>>> import numpy as np
>>> np.set_printoptions(suppress=True, linewidth=120)
>>> W0 = np.loadtxt("test18.csv", delimiter=",")
>>> W0.round(3)
array([[-10.911,  10.532,   3.518, -21.324],
       [ -2.354,   6.195,   0.985,  -2.795],
       [ -2.295,   6.069,   0.988,  -2.692],
       [ -1.219,   3.454,   0.942,  -1.053],
       [  0.295,  -0.735,  -0.594,   0.052],
       [  5.036,  16.588, -34.087,  -2.922],
       [  6.112,  24.025, -43.027,  -3.015],
       [  6.113,  24.027, -43.029,  -3.015],
       [  6.478,  26.605, -46.028,  -3.   ],
       [  6.943,  29.91 , -49.815,  -2.951],
       [  6.996,  30.29 , -50.247,  -2.943],
       [  8.278,  39.503, -60.519,  -2.655],
       [  9.829,  50.758, -72.679,  -2.076]])
>>> f = np.array([9, 0])
>>> np.round(np.convolve(W0[6], f), 3)
array([  55.012,  216.229, -387.246,  -27.133,    0.   ])
>>> np.round(np.correlate(W0[6], W0[4], "full"), 3)
array([  0.318,  -2.382, -21.015,   9.567,  40.512, -10.494,  -0.89 ])
>>> D = np.linalg.norm(W0[:, None] - W0[None], axis=-1)
>>> D[0].round(3)
array([ 0.   , 21.019, 21.16 , 23.698, 26.952, 45.208, 54.53 , 54.533, 57.891, 62.26 , 62.766, 75.212, 90.69 ])
>>> np.linalg.matrix_rank(D ** 2)
np.int64(5)
>>> D[:5, :5].round(3)
array([[ 0.   , 21.019, 21.16 , 23.698, 26.952],
       [21.019,  0.   ,  0.174,  3.441,  8.102],
       [21.16 ,  0.174,  0.   ,  3.268,  7.939],
       [23.698,  3.441,  3.268,  0.   ,  4.839],
       [26.952,  8.102,  7.939,  4.839,  0.   ]])
>>> (D + 1e9 * np.eye(13)).round(6).argmin(axis=1)
array([ 1,  2,  1,  2,  3,  6,  7,  6,  7, 10,  9, 10, 11])
>>> np.flatnonzero(D[0] < D.mean() / 2)
array([0])
>>> rk = np.linalg.matrix_rank(W0)
>>> rk
np.int64(3)
>>> null = np.linalg.svd(W0)[2][rk:].T
>>> np.allclose(W0 @ null, 0)
True
>>> [int(np.linalg.matrix_rank(np.delete(W0, i, axis=0))) for i in range(13)]
[3, 3, 3, 3, 3, 3, 3, 3, 3, 3, 3, 3, 3]
>>> np.linalg.matrix_rank(W0.T @ W0), np.linalg.matrix_rank(W0 @ W0.T)
(np.int64(3), np.int64(3))
>>> null.shape
(4, 1)
>>> np.linalg.lstsq(W0[:-1].T, W0[-1])[2]
np.int32(3)
>>> np.unique(W0.round(6), axis=0).shape
(13, 4)
>>> np.allclose(W0[:-1].T @ np.linalg.lstsq(W0[:-1].T, W0[-1])[0], W0[-1])
True
>>> E = np.load("sample4.npy")
>>> E
array([[3., 2., 0., 0., 2., 2., 2., 2.],
       [2., 3., 0., 0., 2., 2., 2., 2.],
       [0., 0., 3., 2., 0., 0., 0., 0.],
       [0., 0., 2., 3., 0., 0., 0., 0.],
       [2., 2., 0., 0., 3., 2., 2., 2.],
       [2., 2., 0., 0., 2., 3., 2., 2.],
       [2., 2., 0., 0., 2., 2., 3., 2.],
       [2., 2., 0., 0., 2., 2., 2., 3.]])
>>> low = np.linalg.cholesky(E)
>>> np.round(low @ low.T, 3)
array([[3., 2., 0., 0., 2., 2., 2., 2.],
       [2., 3., 0., 0., 2., 2., 2., 2.],
       [0., 0., 3., 2., 0., 0., 0., 0.],
       [0., 0., 2., 3., 0., 0., 0., 0.],
       [2., 2., 0., 0., 3., 2., 2., 2.],
       [2., 2., 0., 0., 2., 3., 2., 2.],
       [2., 2., 0., 0., 2., 2., 3., 2.],
       [2., 2., 0., 0., 2., 2., 2., 3.]])
>>> evals, vecs = np.linalg.eigh(E)
>>> vec = np.array([-1, -2, -1, 1, 1, -3, -3, 2])
>>> np.abs(E).sum(axis=1).max(), round(float(np.abs(evals).max()), 3)
(np.float64(13.0), 13.0)
>>> np.round(vecs * np.sqrt(evals) @ vecs.T, 3) + 0
array([[1.434, 0.434, 0.   , 0.   , 0.434, 0.434, 0.434, 0.434],
       [0.434, 1.434, 0.   , 0.   , 0.434, 0.434, 0.434, 0.434],
       [0.   , 0.   , 1.618, 0.618, 0.   , 0.   , 0.   , 0.   ],
       [0.   , 0.   , 0.618, 1.618, 0.   , 0.   , 0.   , 0.   ],
       [0.434, 0.434, 0.   , 0.   , 1.434, 0.434, 0.434, 0.434],
       [0.434, 0.434, 0.   , 0.   , 0.434, 1.434, 0.434, 0.434],
       [0.434, 0.434, 0.   , 0.   , 0.434, 0.434, 1.434, 0.434],
       [0.434, 0.434, 0.   , 0.   , 0.434, 0.434, 0.434, 1.434]])
>>> vec @ E @ vec / (vec @ vec), round(evals[0], 3), round(evals[-1], 3)
(np.float64(3.4), np.float64(1.0), np.float64(13.0))
>>> np.round(np.linalg.eigvalsh(E[1:, 1:]), 3)
array([ 1.,  1.,  1.,  1.,  1.,  5., 11.])
>>> (np.sign(vecs[:, -1].round(6)) == np.sign(vecs[0, -1].round(6))).astype(int)
array([1, 1, 0, 0, 1, 1, 1, 1])
>>> evals, vecs = np.linalg.eigh(E)
>>> np.round(np.linalg.eigvalsh(E @ E), 3)
array([  1.,   1.,   1.,   1.,   1.,   1.,  25., 169.])
>>> np.round(np.abs(vecs[:, -1]), 3)
array([0.408, 0.408, 0.   , 0.   , 0.408, 0.408, 0.408, 0.408])
>>> np.round(np.linalg.svd(E, compute_uv=False), 3)
array([13.,  5.,  1.,  1.,  1.,  1.,  1.,  1.])
>>> evals.round(3)
array([ 1.,  1.,  1.,  1.,  1.,  1.,  5., 13.])
>>> np.unique(evals.round(6) + 0, return_counts=True)[1]
array([6, 1, 1])
>>> (evals > 1e-8).sum(), (evals < -1e-8).sum()
(np.int64(8), np.int64(0))
>>> np.round(np.linalg.eigvalsh(E + -3 * np.eye(8)), 3)
array([-2., -2., -2., -2., -2., -2.,  2., 10.])
>>> O, Rm = np.linalg.qr(E)
>>> np.round(O.T @ O, 3) + 0
array([[1., 0., 0., 0., 0., 0., 0., 0.],
       [0., 1., 0., 0., 0., 0., 0., 0.],
       [0., 0., 1., 0., 0., 0., 0., 0.],
       [0., 0., 0., 1., 0., 0., 0., 0.],
       [0., 0., 0., 0., 1., 0., 0., 0.],
       [0., 0., 0., 0., 0., 1., 0., 0.],
       [0., 0., 0., 0., 0., 0., 1., 0.],
       [0., 0., 0., 0., 0., 0., 0., 1.]])
>>> np.round(np.abs(np.diag(Rm)), 3)
array([5.385, 1.402, 3.606, 1.387, 1.221, 1.153, 1.117, 1.095])
>>> np.allclose(Rm.T @ Rm, E.T @ E)
True
>>> O.shape, Rm.shape
((8, 8), (8, 8))
>>> round(abs(Rm[0, 0]), 3), round(float(np.linalg.norm(E[:, 0])), 3)
(np.float64(5.385), 5.385)
>>> round(float(np.trace(O @ O.T)), 3)
8.0
>>> th = np.radians(36)
>>> Rm = np.eye(8)
>>> Rm[0, 0] = Rm[5, 5] = np.cos(th)
>>> Rm[0, 5], Rm[5, 0] = -np.sin(th), np.sin(th)
>>> Rm.round(3)
array([[ 0.809,  0.   ,  0.   ,  0.   ,  0.   , -0.588,  0.   ,  0.   ],
       [ 0.   ,  1.   ,  0.   ,  0.   ,  0.   ,  0.   ,  0.   ,  0.   ],
       [ 0.   ,  0.   ,  1.   ,  0.   ,  0.   ,  0.   ,  0.   ,  0.   ],
       [ 0.   ,  0.   ,  0.   ,  1.   ,  0.   ,  0.   ,  0.   ,  0.   ],
       [ 0.   ,  0.   ,  0.   ,  0.   ,  1.   ,  0.   ,  0.   ,  0.   ],
       [ 0.588,  0.   ,  0.   ,  0.   ,  0.   ,  0.809,  0.   ,  0.   ],
       [ 0.   ,  0.   ,  0.   ,  0.   ,  0.   ,  0.   ,  1.   ,  0.   ],
       [ 0.   ,  0.   ,  0.   ,  0.   ,  0.   ,  0.   ,  0.   ,  1.   ]])
>>> B = E @ Rm.T
>>> np.round(np.linalg.svd(E, compute_uv=False), 3), np.round(np.linalg.svd(B, compute_uv=False), 3)
(array([13.,  5.,  1.,  1.,  1.,  1.,  1.,  1.]), array([13.,  5.,  1.,  1.,  1.,  1.,  1.,  1.]))
>>> np.allclose(E @ E.T, B @ B.T)
True
>>> np.allclose(np.linalg.norm(E, axis=1), np.linalg.norm(B, axis=1))
True
>>> round(float(np.linalg.det(Rm)), 3), round(np.trace(Rm), 3)
(1.0, np.float64(7.618))
>>> K = np.load("mat.npy")
>>> K
array([[ 8,  0,  8,  0],
       [-8,  8, -8,  8],
       [ 8,  0,  8,  0],
       [-8,  8, -8,  8]])
>>> rk = np.linalg.matrix_rank(K)
>>> rk
np.int64(2)
>>> null = np.linalg.svd(K)[2][rk:].T
>>> null.shape
(4, 2)
>>> np.round(null @ null.T, 3) + 0
array([[ 0.5,  0. , -0.5,  0. ],
       [ 0. ,  0.5,  0. , -0.5],
       [-0.5,  0. ,  0.5,  0. ],
       [ 0. , -0.5,  0. ,  0.5]])
>>> np.allclose(K @ null, 0)
True
>>> [int(np.linalg.matrix_rank(np.delete(K, i, axis=0))) for i in range(4)]
[2, 2, 2, 2]
>>> [int(np.linalg.matrix_rank(K[:, :j + 1])) for j in range(4)]
[1, 2, 2, 2]
>>> [int(np.linalg.matrix_rank(K[:i])) for i in range(1, len(K) + 1)]
[1, 2, 2, 2]
>>> np.round(K @ null, 3) + 0
array([[0., 0.],
       [0., 0.],
       [0., 0.],
       [0., 0.]])
>>> np.round(np.linalg.det(K.T), 3)
np.float64(0.0)
>>> np.einsum("ij,ji->", K, K)
np.int64(512)
>>> round(np.linalg.det(K[::-1]), 3)
np.float64(0.0)
>>> np.round(np.linalg.det(2 * K), 3), round(np.linalg.det(K), 3)
(np.float64(0.0), np.float64(0.0))
>>> np.einsum("ii->", K)
np.int64(32)
>>> Uu, sig, Vt = np.linalg.svd(K)
>>> np.argmax(sig[:-1] / (sig[1:] + 1e-6)) + 1
np.int64(2)
>>> B = Uu[:, :2] @ np.diag(sig[:2]) @ Vt[:2]
>>> B.round(3) + 0
array([[ 8.,  0.,  8.,  0.],
       [-8.,  8., -8.,  8.],
       [ 8.,  0.,  8.,  0.],
       [-8.,  8., -8.,  8.]])
>>> np.linalg.matrix_rank(B)
np.int64(2)
>>> Uu, sig, Vt = np.linalg.svd(K)
>>> vecs = Vt[:(sig > 1e-8).sum()]
>>> rng = np.random.default_rng(727096)
>>> vec = K[3] + -1 * K[0] + rng.integers(2) * np.eye(4)[3]
>>> vec
array([-16.,   8., -16.,   8.])
>>> np.round(np.diag(vecs.T @ vecs), 3)
array([0.5, 0.5, 0.5, 0.5])
>>> np.round(vecs.T @ vecs, 3) + 0
array([[0.5, 0. , 0.5, 0. ],
       [0. , 0.5, 0. , 0.5],
       [0.5, 0. , 0.5, 0. ],
       [0. , 0.5, 0. , 0.5]])
>>> X = np.load("x.npy")
>>> X
array([[-1., -2.,  0., -2.,  2.,  0.,  0., -2.,  0.],
       [ 2., -2., -1.,  0., -2., -1.,  0., -2.,  0.],
       [ 2., -1.,  2.,  1., -2.,  1., -2.,  2.,  0.],
       [-1., -1.,  1.,  1., -1.,  0., -2., -2.,  0.],
       [ 1.,  1.,  2.,  2., -2., -2., -2.,  0.,  0.],
       [ 0.,  0., -2.,  0.,  2., -1.,  2.,  2.,  0.],
       [ 2.,  2., -2.,  0., -1.,  2.,  0.,  2.,  0.],
       [ 2., -2., -1., -2., -1.,  2., -1.,  0.,  0.],
       [ 0.,  0.,  0.,  0.,  0.,  0.,  0.,  0.,  2.]])
>>> np.linalg.norm(X, axis=1).argmax()
np.int64(2)
>>> np.round(np.linalg.norm(X, axis=1), 3)
array([4.123, 4.243, 4.796, 3.606, 4.69 , 4.123, 4.583, 4.359, 2.   ])
>>> round(float(np.linalg.norm(X) ** 2 / np.linalg.norm(X, 2) ** 2), 3)
2.896
>>> X[5] @ X[4]
np.float64(-10.0)
>>> np.round(np.linalg.norm(X, axis=0), 3)
array([4.359, 4.359, 4.359, 3.742, 4.796, 3.873, 4.123, 4.899, 2.   ])
>>> X.sum(axis=1)
array([-5., -6.,  3., -5.,  0.,  3.,  5., -3.,  2.])
>>> np.diff(X, axis=0)
array([[ 3.,  0., -1.,  2., -4., -1.,  0.,  0.,  0.],
       [ 0.,  1.,  3.,  1.,  0.,  2., -2.,  4.,  0.],
       [-3.,  0., -1.,  0.,  1., -1.,  0., -4.,  0.],
       [ 2.,  2.,  1.,  1., -1., -2.,  0.,  2.,  0.],
       [-1., -1., -4., -2.,  4.,  1.,  4.,  2.,  0.],
       [ 2.,  2.,  0.,  0., -3.,  3., -2.,  0.,  0.],
       [ 0., -4.,  1., -2.,  0.,  0., -1., -2.,  0.],
       [-2.,  2.,  1.,  2.,  1., -2.,  1.,  0.,  2.]])
>>> np.round(X.mean(axis=0), 3)
array([ 0.778, -0.556, -0.111,  0.   , -0.556,  0.111, -0.556,  0.   ,  0.222])
>>> X - X[0]
array([[ 0.,  0.,  0.,  0.,  0.,  0.,  0.,  0.,  0.],
       [ 3.,  0., -1.,  2., -4., -1.,  0.,  0.,  0.],
       [ 3.,  1.,  2.,  3., -4.,  1., -2.,  4.,  0.],
       [ 0.,  1.,  1.,  3., -3.,  0., -2.,  0.,  0.],
       [ 2.,  3.,  2.,  4., -4., -2., -2.,  2.,  0.],
       [ 1.,  2., -2.,  2.,  0., -1.,  2.,  4.,  0.],
       [ 3.,  4., -2.,  2., -3.,  2.,  0.,  4.,  0.],
       [ 3.,  0., -1.,  0., -3.,  2., -1.,  2.,  0.],
       [ 1.,  2.,  0.,  2., -2.,  0.,  0.,  2.,  2.]])
>>> np.round(np.linalg.svd(X, compute_uv=False), 3)
array([7.292, 6.36 , 5.691, 3.598, 2.784, 2.   , 1.388, 1.106, 0.371])
>>> np.linalg.matrix_rank(X)
np.int64(9)
>>> vec = np.array([2, 2, -1, 0, 2, -1, 2, 2, 2])
>>> y = X @ vec
>>> y
array([ -6.,  -6.,  -5., -15.,  -4.,  15.,  10.,  -5.,   4.])
>>> np.round(np.linalg.solve(X.T, X[0]), 3)
array([ 1., -0.,  0., -0., -0.,  0., -0., -0.,  0.])
>>> np.round(np.linalg.solve(X, -3 * y), 3) + 0
array([-6., -6.,  3.,  0., -6.,  3., -6., -6., -6.])
>>> np.round(np.linalg.solve(X, y + X[:, 8]), 3)
array([ 2.,  2., -1., -0.,  2., -1.,  2.,  2.,  3.])
>>> np.round(np.linalg.solve(X, X[:, 6]), 3) + 0
array([0., 0., 0., 0., 0., 0., 1., 0., 0.])
>>> B = np.linalg.inv(X)
>>> round(float(np.linalg.cond(X)), 3)
19.651
>>> round(float(np.linalg.slogdet(X)[0]), 3)
-1.0
>>> J = np.load("a.npy")
>>> J
array([[ 0,  0,  0,  0,  0,  4,  0],
       [ 0,  0,  0,  0, -4,  0,  0],
       [ 0,  0, -3,  0,  0,  0,  0],
       [-2,  0,  0,  0,  0,  0,  0],
       [ 0,  0,  0,  0,  0,  0, -4],
       [ 0,  0,  0,  0,  0,  0,  0],
       [ 0,  0,  0,  0,  0,  0,  0]])
>>> idx = rng.permutation(7)
>>> idx
array([2, 1, 0, 4, 6, 5, 3])
>>> B = J[idx][:, idx]
>>> B
array([[-3,  0,  0,  0,  0,  0,  0],
       [ 0,  0,  0, -4,  0,  0,  0],
       [ 0,  0,  0,  0,  0,  4,  0],
       [ 0,  0,  0,  0, -4,  0,  0],
       [ 0,  0,  0,  0,  0,  0,  0],
       [ 0,  0,  0,  0,  0,  0,  0],
       [ 0,  0, -2,  0,  0,  0,  0]])
>>> np.round(np.linalg.det(B), 3), round(float(np.linalg.det(J[idx])), 3)
(np.float64(0.0), 0.0)
>>> np.trace(B)
np.int64(-3)
>>> np.diag(B)
array([-3,  0,  0,  0,  0,  0,  0])
